$ python -q
>>> import numpy as np
>>> from numpy import linalg as LA
>>> np.set_printoptions(suppress=True, linewidth=120)
>>> E = np.load("dump.npy")
>>> E
array([[0, 0, 0, 0, 0, 0, 0, 5, 0],
       [0, 1, 0, 0, 0, 0, 0, 0, 0],
       [0, 0, 0, 0, 8, 0, 0, 0, 0],
       [0, 0, 0, 0, 0, 0, 3, 0, 0],
       [0, 0, 0, 0, 0, 2, 0, 0, 0],
       [0, 0, 9, 0, 0, 0, 0, 0, 0],
       [0, 0, 0, 0, 0, 0, 0, 0, 8],
       [0, 0, 0, 0, 0, 0, 0, 0, 0],
       [0, 0, 0, 4, 0, 0, 0, 0, 0]])
>>> ang = np.radians(135)
>>> Rm = np.eye(9)
>>> Rm[2, 2] = Rm[7, 7] = np.cos(ang)
>>> Rm[2, 7], Rm[7, 2] = -np.sin(ang), np.sin(ang)
>>> Rm.round(2)
array([[ 1.  ,  0.  ,  0.  ,  0.  ,  0.  ,  0.  ,  0.  ,  0.  ,  0.  ],
       [ 0.  ,  1.  ,  0.  ,  0.  ,  0.  ,  0.  ,  0.  ,  0.  ,  0.  ],
       [ 0.  ,  0.  , -0.71,  0.  ,  0.  ,  0.  ,  0.  , -0.71,  0.  ],
       [ 0.  ,  0.  ,  0.  ,  1.  ,  0.  ,  0.  ,  0.  ,  0.  ,  0.  ],
       [ 0.  ,  0.  ,  0.  ,  0.  ,  1.  ,  0.  ,  0.  ,  0.  ,  0.  ],
       [ 0.  ,  0.  ,  0.  ,  0.  ,  0.  ,  1.  ,  0.  ,  0.  ,  0.  ],
       [ 0.  ,  0.  ,  0.  ,  0.  ,  0.  ,  0.  ,  1.  ,  0.  ,  0.  ],
       [ 0.  ,  0.  ,  0.71,  0.  ,  0.  ,  0.  ,  0.  , -0.71,  0.  ],
       [ 0.  ,  0.  ,  0.  ,  0.  ,  0.  ,  0.  ,  0.  ,  0.  ,  1.  ]])
>>> M2 = E @ Rm.T
>>> np.allclose(LA.norm(E, axis=1), LA.norm(M2, axis=1))
True
>>> rng = np.random.default_rng(404)
>>> M2 = E + rng.integers(-2, 3, (9, 8)) @ rng.integers(-2, 3, (8, 9))
>>> M2
array([[  0,   1,  -3,   4,   6,  -4,   2,   6,   5],
       [  4,   7,   7,  -4,  -1,  -6,   5,  -8,   3],
       [  7,   7,  -7,   0,  15,  -8,   6,  -6,   0],
       [ -5,   0,  -2,  -5, -10,   3,   0,  -1,   2],
       [  0,   3,   4, -12,  -5,  -4,   1, -10,  -6],
       [ -6,   0,   8,  -7,  -9,   3,   0,  -2,  -6],
       [ -9,  -5,  -6,  -2,  -1,  11,  -1,   5,   9],
       [ -1,  -2,  -2,   6,   6,   8,   4,   5,   7],
       [ -6,   1,   8,   1, -12,   1,  -6,   1,   3]])
>>> M2 - E
array([[  0,   1,  -3,   4,   6,  -4,   2,   1,   5],
       [  4,   6,   7,  -4,  -1,  -6,   5,  -8,   3],
       [  7,   7,  -7,   0,   7,  -8,   6,  -6,   0],
       [ -5,   0,  -2,  -5, -10,   3,  -3,  -1,   2],
       [  0,   3,   4, -12,  -5,  -6,   1, -10,  -6],
       [ -6,   0,  -1,  -7,  -9,   3,   0,  -2,  -6],
       [ -9,  -5,  -6,  -2,  -1,  11,  -1,   5,   1],
       [ -1,  -2,  -2,   6,   6,   8,   4,   5,   7],
       [ -6,   1,   8,  -3, -12,   1,  -6,   1,   3]])
>>> A = np.loadtxt("layer3.csv", delimiter=",")
>>> A
array([[ 4.,  4.,  4.,  4.,  4.],
       [ 4.,  8.,  8.,  8.,  8.],
       [ 4.,  8., 12., 12., 12.],
       [ 4.,  8., 12., 16., 16.],
       [ 4.,  8., 12., 16., 20.]])
>>> round(float(LA.norm(A, 1)), 2), round(LA.norm(A, np.inf), 2)
(60.0, np.float64(60.0))
>>> round(LA.norm(A, "nuc"), 2)
np.float64(60.0)
>>> w, evecs = LA.eig(A)
>>> w.round(2)
array([49.37,  5.79,  2.33,  1.41,  1.09])
>>> np.round(np.prod(w), 2)
np.float64(1024.0)
>>> np.round(A @ evecs[:, 0] - w[0] * evecs[:, 0], 2) + 0
array([0., 0., 0., 0., 0.])
>>> np.round(np.sort(LA.eigvals(A.T)), 2)
array([ 1.09,  1.41,  2.33,  5.79, 49.37])
>>> M2 = A + rng.integers(-2, 3, (5, 1)) @ rng.integers(-2, 3, (1, 5))
>>> M2
array([[ 4.,  4.,  4.,  4.,  4.],
       [ 8.,  4.,  8., 10., 12.],
       [ 2., 10., 12., 11., 10.],
       [ 6.,  6., 12., 17., 18.],
       [ 8.,  4., 12., 18., 24.]])
>>> M2 - A
array([[ 0.,  0.,  0.,  0.,  0.],
       [ 4., -4.,  0.,  2.,  4.],
       [-2.,  2.,  0., -1., -2.],
       [ 2., -2.,  0.,  1.,  2.],
       [ 4., -4.,  0.,  2.,  4.]])
>>> Uu, sv = LA.svd(A)
Traceback (most recent call last):
  File "<python-input-28>", line 1, in <module>
    Uu, sv = LA.svd(A)
    ^^^^^^
ValueError: too many values to unpack (expected 2)
>>> Uu, sv, Vt = LA.svd(A, full_matrices=False)
>>> round(float(np.sqrt((sv ** 2).sum())), 2), round(LA.norm(A), 2)
(49.8, np.float64(49.8))
>>> Uu.shape, sv.shape, Vt.shape
((5, 5), (5,), (5, 5))
>>> M2 = LA.inv(A)
>>> round(LA.det(A) * LA.det(M2), 2)
np.float64(1.0)
>>> round(float(LA.slogdet(A)[0]), 2)
1.0
>>> np.round(LA.det(A) * M2, 2)
array([[ 512., -256.,    0.,    0.,    0.],
       [-256.,  512., -256.,    0.,    0.],
       [   0., -256.,  512., -256.,    0.],
       [   0.,    0., -256.,  512., -256.],
       [   0.,    0.,    0., -256.,  256.]])
>>> (np.abs(M2) > 1e-9).astype(int)
array([[1, 1, 0, 0, 0],
       [1, 1, 1, 0, 0],
       [0, 1, 1, 1, 0],
       [0, 0, 1, 1, 1],
       [0, 0, 0, 1, 1]])
>>> M2
array([[ 0.5 , -0.25,  0.  ,  0.  ,  0.  ],
       [-0.25,  0.5 , -0.25,  0.  ,  0.  ],
       [ 0.  , -0.25,  0.5 , -0.25,  0.  ],
       [ 0.  ,  0.  , -0.25,  0.5 , -0.25],
       [ 0.  ,  0.  ,  0.  , -0.25,  0.25]])
>>> np.allclose(M2, A.T)
False
